>>> import numpy as np
>>> np.set_printoptions(suppress=True, linewidth=140)
>>> arr = np.load("sample11.npy")
>>> print(arr)
[[  2.   0.   0.   0.   0.   0.   0.]
 [  0.  18.   8. -20.  12.  -8.  -4.]
 [  0.   8.   6. -10.   6.  -4.  -2.]
 [  0. -20. -10.  27. -15.  10.   5.]
 [  0.  12.   6. -15.  11.  -6.  -3.]
 [  0.  -8.  -4.  10.  -6.   6.   2.]
 [  0.  -4.  -2.   5.  -3.   2.   3.]]
>>> low = np.linalg.cholesky(arr)
>>> print(round(float(np.prod(np.diag(low)) ** 2), 2), round(float(np.linalg.det(arr)), 2))
3904.0 3904.0
>>> print(np.round(arr / np.sqrt(np.outer(np.diag(arr), np.diag(arr))), 2))
[[ 1.    0.    0.    0.    0.    0.    0.  ]
 [ 0.    1.    0.77 -0.91  0.85 -0.77 -0.54]
 [ 0.    0.77  1.   -0.79  0.74 -0.67 -0.47]
 [ 0.   -0.91 -0.79  1.   -0.87  0.79  0.56]
 [ 0.    0.85  0.74 -0.87  1.   -0.74 -0.52]
 [ 0.   -0.77 -0.67  0.79 -0.74  1.    0.47]
 [ 0.   -0.54 -0.47  0.56 -0.52  0.47  1.  ]]
>>> print(np.linalg.eigvalsh(arr).min() > 0)
True
>>> print(np.round(np.diag(low) ** 2, 2))
[ 2.   18.    2.44  4.27  2.38  2.14  2.03]
>>> x = np.ones(7)
>>> for _ in range(6):
...     x = arr @ x
...     x /= np.linalg.norm(x)
...     print(round(x @ arr @ x, 2))
... 
42.89
60.97
61.0
61.0
61.0
61.0
>>> print(round(np.linalg.eigvalsh(arr)[-1], 2))
61.0
>>> ev, V = np.linalg.eigh(arr)
>>> print(np.round(np.linalg.eigvalsh(arr + -3 * np.eye(7)), 2))
[-1. -1. -1. -1. -1. -1. 58.]
>>> print(np.round(V.T @ arr @ V, 2) + 0)
[[ 2.  0.  0.  0.  0.  0.  0.]
 [ 0.  2.  0.  0.  0.  0.  0.]
 [ 0.  0.  2.  0.  0.  0.  0.]
 [ 0.  0.  0.  2.  0.  0.  0.]
 [ 0.  0.  0.  0.  2.  0.  0.]
 [ 0.  0.  0.  0.  0.  2.  0.]
 [ 0.  0.  0.  0.  0.  0. 61.]]
>>> print(round(ev.sum(), 2), np.trace(arr))
73.0 73.0
>>> print(np.unique(ev.round(6) + 0, return_counts=True)[1])
[6 1]
>>> t3 = np.stack([arr, 4 * arr, arr[::-1]])
>>> print(t3.shape)
(3, 7, 7)
>>> print(np.einsum("bij,cij->bc", t3, t3))
[[ 3745. 14980.  1327.]
 [14980. 59920.  5308.]
 [ 1327.  5308.  3745.]]
>>> print(np.round(np.linalg.norm(t3, axis=(1, 2)), 2))
[ 61.2  244.79  61.2 ]
>>> Uu, sigma, vt = np.linalg.svd(arr)
>>> print(sigma.round(2))
[61.  2.  2.  2.  2.  2.  2.]
>>> Y = Uu[:, :1] @ np.diag(sigma[:1]) @ vt[:1]
>>> print(round(float(np.linalg.norm(arr - Y) / np.linalg.norm(arr)), 2))
0.08
>>> print(np.linalg.matrix_rank(arr, rtol=0.05))
1
>>> Y = np.array([[2, -3], [1, -2]])
>>> feats = np.kron(np.eye(2, dtype=int), Y)
>>> print(feats)
[[ 2 -3  0  0]
 [ 1 -2  0  0]
 [ 0  0  2 -3]
 [ 0  0  1 -2]]
>>> # 2 blocks once reordered
>>> rng = np.random.default_rng(334685)
>>> Y = feats + rng.integers(-2, 3, (4, 2)) @ rng.integers(-2, 3, (2, 4))
>>> print(Y)
[[ 0 -1  1 -1]
 [-3  2  2 -2]
 [ 0 -6 -4  1]
 [ 6  0  4 -3]]
>>> print(np.abs(Y - feats).sum(axis=1))
[ 6 12 16 10]
>>> print(np.linalg.matrix_rank(Y - feats, tol=1e-8))
2
>>> K = np.load("m.npy")
>>> print(K)
[[ 2  3  4  5  6  7]
 [ 8  9 10 11 12 13]
 [14 15 16 17 18 19]
 [20 21 22 23 24 25]
 [26 27 28 29 30 31]
 [32 33 34 35 36 37]
 [38 39 40 41 42 43]
 [44 45 46 47 48 49]]
>>> x = np.array([2, -2, -2, -4, -4, -4])
>>> h1 = np.maximum(K @ x, 0)
>>> print(h1)
[0 0 0 0 0 0 0 0]
>>> print(np.maximum(K @ (3 * x), 0))
[0 0 0 0 0 0 0 0]
>>> print(K.T @ h1)
[0 0 0 0 0 0]
>>> print(np.flatnonzero(h1 > 1e-9))
[]
